>>> import numpy as np
>>> np.set_printoptions(precision=1, suppress=True, linewidth=120, sign=" ")
>>> tidy = lambda a: np.round(a, 1) + 0
>>> X = np.loadtxt("w.csv", delimiter=",")
>>> print(X)
[[ 1.  4.  0.  2.  2. -4. -2.  0.  2. -2. -2.]
 [ 4.  1.  0.  2.  2. -4. -2.  0.  2. -2. -2.]
 [ 0.  0. -3.  0.  0.  0.  0.  0.  0.  0.  0.]
 [ 2.  2.  0. -2.  1. -2. -1.  0.  1. -1. -1.]
 [ 2.  2.  0.  1. -2. -2. -1.  0.  1. -1. -1.]
 [-4. -4.  0. -2. -2.  1.  2.  0. -2.  2.  2.]
 [-2. -2.  0. -1. -1.  2. -2.  0. -1.  1.  1.]
 [ 0.  0.  0.  0.  0.  0.  0. -3.  0.  0.  0.]
 [ 2.  2.  0.  1.  1. -2. -1.  0. -2. -1. -1.]
 [-2. -2.  0. -1. -1.  2.  1.  0. -1. -2.  1.]
 [-2. -2.  0. -1. -1.  2.  1.  0. -1.  1. -2.]]
>>> B = X[0, 0] * X[1:] - np.outer(X[1:, 0], X[0])
>>> print(B)
[[  0. -15.   0.  -6.  -6.  12.   6.   0.  -6.   6.   6.]
 [  0.   0.  -3.   0.   0.   0.   0.   0.   0.   0.   0.]
 [  0.  -6.   0.  -6.  -3.   6.   3.   0.  -3.   3.   3.]
 [  0.  -6.   0.  -3.  -6.   6.   3.   0.  -3.   3.   3.]
 [  0.  12.   0.   6.   6. -15.  -6.   0.   6.  -6.  -6.]
 [  0.   6.   0.   3.   3.  -6.  -6.   0.   3.  -3.  -3.]
 [  0.   0.   0.   0.   0.   0.   0.  -3.   0.   0.   0.]
 [  0.  -6.   0.  -3.  -3.   6.   3.   0.  -6.   3.   3.]
 [  0.   6.   0.   3.   3.  -6.  -3.   0.   3.  -6.  -3.]
 [  0.   6.   0.   3.   3.  -6.  -3.   0.   3.  -3.  -6.]]
>>> print(np.flatnonzero(~B.round(6).any(axis=1)))
[]
>>> print(np.linalg.matrix_rank(B), np.linalg.matrix_rank(X))
10 11
>>> rng = np.random.default_rng(13522)
>>> z = rng.permutation(11)
>>> print(z)
[  7   2   5   0   9   6   8  10   3   1   4]
>>> B = X[z][:, z]
>>> print(B)
[[-3.  0.  0.  0.  0.  0.  0.  0.  0.  0.  0.]
 [ 0. -3.  0.  0.  0.  0.  0.  0.  0.  0.  0.]
 [ 0.  0.  1. -4.  2.  2. -2.  2. -2. -4. -2.]
 [ 0.  0. -4.  1. -2. -2.  2. -2.  2.  4.  2.]
 [ 0.  0.  2. -2. -2.  1. -1.  1. -1. -2. -1.]
 [ 0.  0.  2. -2.  1. -2. -1.  1. -1. -2. -1.]
 [ 0.  0. -2.  2. -1. -1. -2. -1.  1.  2.  1.]
 [ 0.  0.  2. -2.  1.  1. -1. -2. -1. -2. -1.]
 [ 0.  0. -2.  2. -1. -1.  1. -1. -2.  2.  1.]
 [ 0.  0. -4.  4. -2. -2.  2. -2.  2.  1.  2.]
 [ 0.  0. -2.  2. -1. -1.  1. -1.  1.  2. -2.]]
>>> print(tidy(np.sort(np.abs(np.linalg.eigvals(B)))))
[  3.   3.   3.   3.   3.   3.   3.   3.   3.   3.  15.]
>>> print(np.allclose(B, X))
False
>>> x0 = np.array([0, 4, 2, 3, 4, 0, 3, 3, 5, 0, 5])
>>> h1 = np.maximum(X @ x0, 0)
>>> print(np.flatnonzero(h1 > 1e-9))
[ 0  1  3]
>>> print(np.maximum(X @ (3 * x0), 0))
[ 72.  36.   0.   9.   0.   0.   0.   0.   0.   0.   0.]
>>> print(X * (h1 > 1e-9)[:, None])
[[ 1.  4.  0.  2.  2. -4. -2.  0.  2. -2. -2.]
 [ 4.  1.  0.  2.  2. -4. -2.  0.  2. -2. -2.]
 [ 0.  0. -0.  0.  0.  0.  0.  0.  0.  0.  0.]
 [ 2.  2.  0. -2.  1. -2. -1.  0.  1. -1. -1.]
 [ 0.  0.  0.  0. -0. -0. -0.  0.  0. -0. -0.]
 [-0. -0.  0. -0. -0.  0.  0.  0. -0.  0.  0.]
 [-0. -0.  0. -0. -0.  0. -0.  0. -0.  0.  0.]
 [ 0.  0.  0.  0.  0.  0.  0. -0.  0.  0.  0.]
 [ 0.  0.  0.  0.  0. -0. -0.  0. -0. -0. -0.]
 [-0. -0.  0. -0. -0.  0.  0.  0. -0. -0.  0.]
 [-0. -0.  0. -0. -0.  0.  0.  0. -0.  0. -0.]]
>>> print(h1)
[ 24.  12.   0.   3.   0.   0.   0.   0.   0.   0.   0.]
>>> print(np.all(np.linalg.eigvalsh(X) > 0))
False
>>> print(tidy(np.linalg.eigvalsh(X).min()))
-3.0
>>> print((np.linalg.matrix_power((X != 0) + (X.T != 0) + np.eye(11), 11) > 0).astype(int))
[[ 1  1  0  1  1  1  1  0  1  1  1]
 [ 1  1  0  1  1  1  1  0  1  1  1]
 [ 0  0  1  0  0  0  0  0  0  0  0]
 [ 1  1  0  1  1  1  1  0  1  1  1]
 [ 1  1  0  1  1  1  1  0  1  1  1]
 [ 1  1  0  1  1  1  1  0  1  1  1]
 [ 1  1  0  1  1  1  1  0  1  1  1]
 [ 0  0  0  0  0  0  0  1  0  0  0]
 [ 1  1  0  1  1  1  1  0  1  1  1]
 [ 1  1  0  1  1  1  1  0  1  1  1]
 [ 1  1  0  1  1  1  1  0  1  1  1]]
>>> print(tidy(np.sort(np.linalg.eigvals(X).real)))
[-3. -3. -3. -3. -3. -3. -3. -3. -3. -3. 15.]
>>> print(np.flatnonzero(np.linalg.matrix_power((X != 0) + (X.T != 0) + np.eye(11), 11)[3]))
[  0   1   3   4   5   6   8   9  10]
>>> print((X != 0).astype(int))
[[ 1  1  0  1  1  1  1  0  1  1  1]
 [ 1  1  0  1  1  1  1  0  1  1  1]
 [ 0  0  1  0  0  0  0  0  0  0  0]
 [ 1  1  0  1  1  1  1  0  1  1  1]
 [ 1  1  0  1  1  1  1  0  1  1  1]
 [ 1  1  0  1  1  1  1  0  1  1  1]
 [ 1  1  0  1  1  1  1  0  1  1  1]
 [ 0  0  0  0  0  0  0  1  0  0  0]
 [ 1  1  0  1  1  1  1  0  1  1  1]
 [ 1  1  0  1  1  1  1  0  1  1  1]
 [ 1  1  0  1  1  1  1  0  1  1  1]]
>>> A = np.loadtxt("block8.csv", delimiter=",")
>>> print(A)
[[ 2.  -0.1 -2. ]
 [ 2.1  0.  -2. ]
 [ 2.   0.1 -2. ]
 [ 1.9  0.  -2. ]
 [ 2.   0.1 -2. ]
 [ 1.9  0.1 -2. ]
 [ 1.9 -0.1 -2. ]
 [ 2.   0.  -2. ]
 [ 1.9  0.  -2.2]
 [ 2.1 -0.1 -1.9]
 [ 2.   0.  -2. ]
 [ 1.9 -0.1 -1.9]
 [ 2.1  0.  -1.9]
 [ 1.9 -0.1 -2. ]
 [ 2.1  0.  -1.9]
 [ 2.   0.  -2. ]
 [ 2.1 -0.1 -2. ]
 [ 1.9  0.1 -1.9]
 [ 1.9  0.1 -1.8]
 [ 2.   0.1 -1.9]
 [ 2.1  0.2 -2.1]
 [ 1.9 -0.1 -2. ]
 [ 2.2 -0.1 -2. ]
 [ 2.1  0.  -2. ]
 [ 2.   1.  -0.8]
 [ 1.9  1.1 -1. ]
 [ 2.1  1.  -1.2]
 [ 2.1  1.1 -0.8]
 [ 2.1  0.9 -0.8]
 [ 2.   0.6 -1. ]
 [ 2.1  1.  -0.9]
 [ 2.1  1.1 -1. ]
 [ 1.9  0.9 -1. ]
 [ 1.9  1.  -1.1]
 [ 1.9  1.  -1. ]
 [ 2.   1.1 -1.2]
 [ 2.1  1.1 -1. ]
 [ 2.1  1.3 -1. ]
 [ 2.   1.1 -1. ]
 [ 2.   1.  -1. ]
 [ 2.1  0.9 -1. ]
 [ 2.   0.9 -1.2]
 [ 2.   1.2 -1.1]
 [ 1.9  0.8 -1.1]
 [ 2.1  1.1 -1. ]
 [ 2.   1.2 -1. ]
 [ 1.9  1.  -0.9]
 [ 2.   0.8 -1.1]]
>>> Ac = A - A.mean(axis=0)
>>> U, sv, VT = np.linalg.svd(Ac, full_matrices=False)
>>> print(tidy(sv))
[ 4.9  0.7  0.6]
>>> print(tidy(VT[0] * np.sign(VT[0, np.abs(VT[0]).argmax()])))
[ 0.   0.7  0.7]
>>> print(np.linalg.matrix_rank(Ac))
3
>>> print(tidy((sv ** 2).sum() ** 2 / (sv ** 4).sum()))
1.1
>>> print((np.sign(U[:, 0]) == np.sign(U[0, 0])).astype(int))
[ 1  1  1  1  1  1  1  1  1  1  1  1  1  1  1  1  1  1  1  1  1  1  1  1  0  0  0  0  0  0  0  0  0  0  0  0  0  0  0
  0  0  0  0  0  0  0  0  0]
>>> B = np.c_[A[:, :2] @ np.array([[1, 2], [0, 0]]), np.array([1, 0, 1, 0, 1, 2, 1, 0, 0, 2, 0, 2, 1, 2, 2, 1, 2, 2, 0, 1, 2, 2, 0, 1, 1, 0, 0, 0, 1, 1, 1, 1, 2, 1, 1, 1, 1, 2, 0, 0, 0, 1, 0, 2, 1, 1, 2, 1])]
>>> print(B)
[[ 2.   4.   1. ]
 [ 2.1  4.2  0. ]
 [ 2.   4.   1. ]
 [ 1.9  3.8  0. ]
 [ 2.   4.   1. ]
 [ 1.9  3.8  2. ]
 [ 1.9  3.8  1. ]
 [ 2.   4.   0. ]
 [ 1.9  3.8  0. ]
 [ 2.1  4.2  2. ]
 [ 2.   4.   0. ]
 [ 1.9  3.8  2. ]
 [ 2.1  4.2  1. ]
 [ 1.9  3.8  2. ]
 [ 2.1  4.2  2. ]
 [ 2.   4.   1. ]
 [ 2.1  4.2  2. ]
 [ 1.9  3.8  2. ]
 [ 1.9  3.8  0. ]
 [ 2.   4.   1. ]
 [ 2.1  4.2  2. ]
 [ 1.9  3.8  2. ]
 [ 2.2  4.4  0. ]
 [ 2.1  4.2  1. ]
 [ 2.   4.   1. ]
 [ 1.9  3.8  0. ]
 [ 2.1  4.2  0. ]
 [ 2.1  4.2  0. ]
 [ 2.1  4.2  1. ]
 [ 2.   4.   1. ]
 [ 2.1  4.2  1. ]
 [ 2.1  4.2  1. ]
 [ 1.9  3.8  2. ]
 [ 1.9  3.8  1. ]
 [ 1.9  3.8  1. ]
 [ 2.   4.   1. ]
 [ 2.1  4.2  1. ]
 [ 2.1  4.2  2. ]
 [ 2.   4.   0. ]
 [ 2.   4.   0. ]
 [ 2.1  4.2  0. ]
 [ 2.   4.   1. ]
 [ 2.   4.   0. ]
 [ 1.9  3.8  2. ]
 [ 2.1  4.2  1. ]
 [ 2.   4.   1. ]
 [ 1.9  3.8  2. ]
 [ 2.   4.   1. ]]
>>> print(np.linalg.matrix_rank(np.c_[A, B]))
4
>>> print(tidy(np.linalg.norm(np.linalg.qr(A)[0].T @ B, axis=0) ** 2 / ((B ** 2).sum(axis=0) + 1e-12)))
[ 1.   1.   0.6]
>>> print(np.linalg.matrix_rank(B))
2
>>> print(tidy(np.linalg.norm(B - A @ np.linalg.lstsq(A, B)[0], axis=0)))
[ 0.   0.   5.2]
